>>> import numpy as np
>>> np.set_printoptions(precision=2, suppress=True, linewidth=160, legacy="1.25")
>>> A = np.loadtxt("m.csv", delimiter=",")
>>> A.round(2) + 0
array([[ 0.87, -0.31,  0.15,  0.01,  0.27, -0.12,  0.29, -0.12, -0.14],
       [-0.31,  1.1 ,  0.42, -0.46,  0.38,  0.29,  0.32, -0.2 ,  0.23],
       [ 0.15,  0.42,  1.39,  0.25,  0.14, -0.55,  0.05, -0.09,  0.13],
       [ 0.01, -0.46,  0.25,  1.56, -0.26,  0.3 ,  0.33,  0.  ,  0.27],
       [ 0.27,  0.38,  0.14, -0.26,  0.39,  0.34,  0.13, -0.22,  0.06],
       [-0.12,  0.29, -0.55,  0.3 ,  0.34,  1.39,  0.02, -0.35,  0.06],
       [ 0.29,  0.32,  0.05,  0.33,  0.13,  0.02,  1.48, -0.06, -0.33],
       [-0.12, -0.2 , -0.09,  0.  , -0.22, -0.35, -0.06,  0.17,  0.09],
       [-0.14,  0.23,  0.13,  0.27,  0.06,  0.06, -0.33,  0.09,  1.66]])
>>> # symmetric
>>> B = A / np.linalg.norm(A, axis=1, keepdims=True)
>>> C2 = B @ B.T
>>> (np.abs(C2) > 0.9).astype(int)
array([[1, 0, 0, 0, 0, 0, 0, 0, 0],
       [0, 1, 0, 0, 0, 0, 0, 0, 0],
       [0, 0, 1, 0, 0, 0, 0, 0, 0],
       [0, 0, 0, 1, 0, 0, 0, 0, 0],
       [0, 0, 0, 0, 1, 0, 0, 0, 0],
       [0, 0, 0, 0, 0, 1, 0, 0, 0],
       [0, 0, 0, 0, 0, 0, 1, 0, 0],
       [0, 0, 0, 0, 0, 0, 0, 1, 0],
       [0, 0, 0, 0, 0, 0, 0, 0, 1]])
>>> (C2 - 2 * np.eye(9)).round(6).argmax(axis=1)
array([6, 4, 1, 6, 1, 4, 0, 8, 3])
>>> C2
array([[ 1.  , -0.26,  0.2 ,  0.09,  0.3 , -0.18,  0.4 , -0.22, -0.27],
       [-0.26,  1.  ,  0.37, -0.38,  0.74,  0.25,  0.26, -0.58,  0.21],
       [ 0.2 ,  0.37,  1.  ,  0.14,  0.18, -0.48,  0.15, -0.09,  0.18],
       [ 0.09, -0.38,  0.14,  1.  , -0.35,  0.19,  0.27,  0.02,  0.22],
       [ 0.3 ,  0.74,  0.18, -0.35,  1.  ,  0.47,  0.28, -0.87,  0.06],
       [-0.18,  0.25, -0.48,  0.19,  0.47,  1.  ,  0.09, -0.72,  0.09],
       [ 0.4 ,  0.26,  0.15,  0.27,  0.28,  0.09,  1.  , -0.31, -0.32],
       [-0.22, -0.58, -0.09,  0.02, -0.87, -0.72, -0.31,  1.  ,  0.11],
       [-0.27,  0.21,  0.18,  0.22,  0.06,  0.09, -0.32,  0.11,  1.  ]])
>>> np.linalg.norm(B, axis=1)
array([1., 1., 1., 1., 1., 1., 1., 1., 1.])
>>> np.round(np.degrees(np.arccos(np.clip(C2[8, 5], -1, 1))), 2)
85.07
>>> U, sigma, Vh = np.linalg.svd(A)
>>> np.argmax(sigma[:-1] / (sigma[1:] + 1e-6)) + 1
6
>>> B = U[:, :6] @ np.diag(sigma[:6]) @ Vh[:6]
>>> np.round(np.linalg.norm(A - B, 2), 2), round(sigma[6], 2)
(0.0, 0.0)
>>> np.round(np.linalg.norm(A - B) / np.linalg.norm(A), 2)
0.0
>>> B.round(2) + 0
array([[ 0.87, -0.31,  0.15,  0.01,  0.27, -0.12,  0.29, -0.12, -0.14],
       [-0.31,  1.1 ,  0.42, -0.46,  0.38,  0.29,  0.32, -0.2 ,  0.23],
       [ 0.15,  0.42,  1.39,  0.25,  0.14, -0.55,  0.05, -0.09,  0.13],
       [ 0.01, -0.46,  0.25,  1.56, -0.26,  0.3 ,  0.33,  0.  ,  0.27],
       [ 0.27,  0.38,  0.14, -0.26,  0.39,  0.34,  0.13, -0.22,  0.06],
       [-0.12,  0.29, -0.55,  0.3 ,  0.34,  1.39,  0.02, -0.35,  0.06],
       [ 0.29,  0.32,  0.05,  0.33,  0.13,  0.02,  1.48, -0.06, -0.33],
       [-0.12, -0.2 , -0.09,  0.  , -0.22, -0.35, -0.06,  0.17,  0.09],
       [-0.14,  0.23,  0.13,  0.27,  0.06,  0.06, -0.33,  0.09,  1.66]])
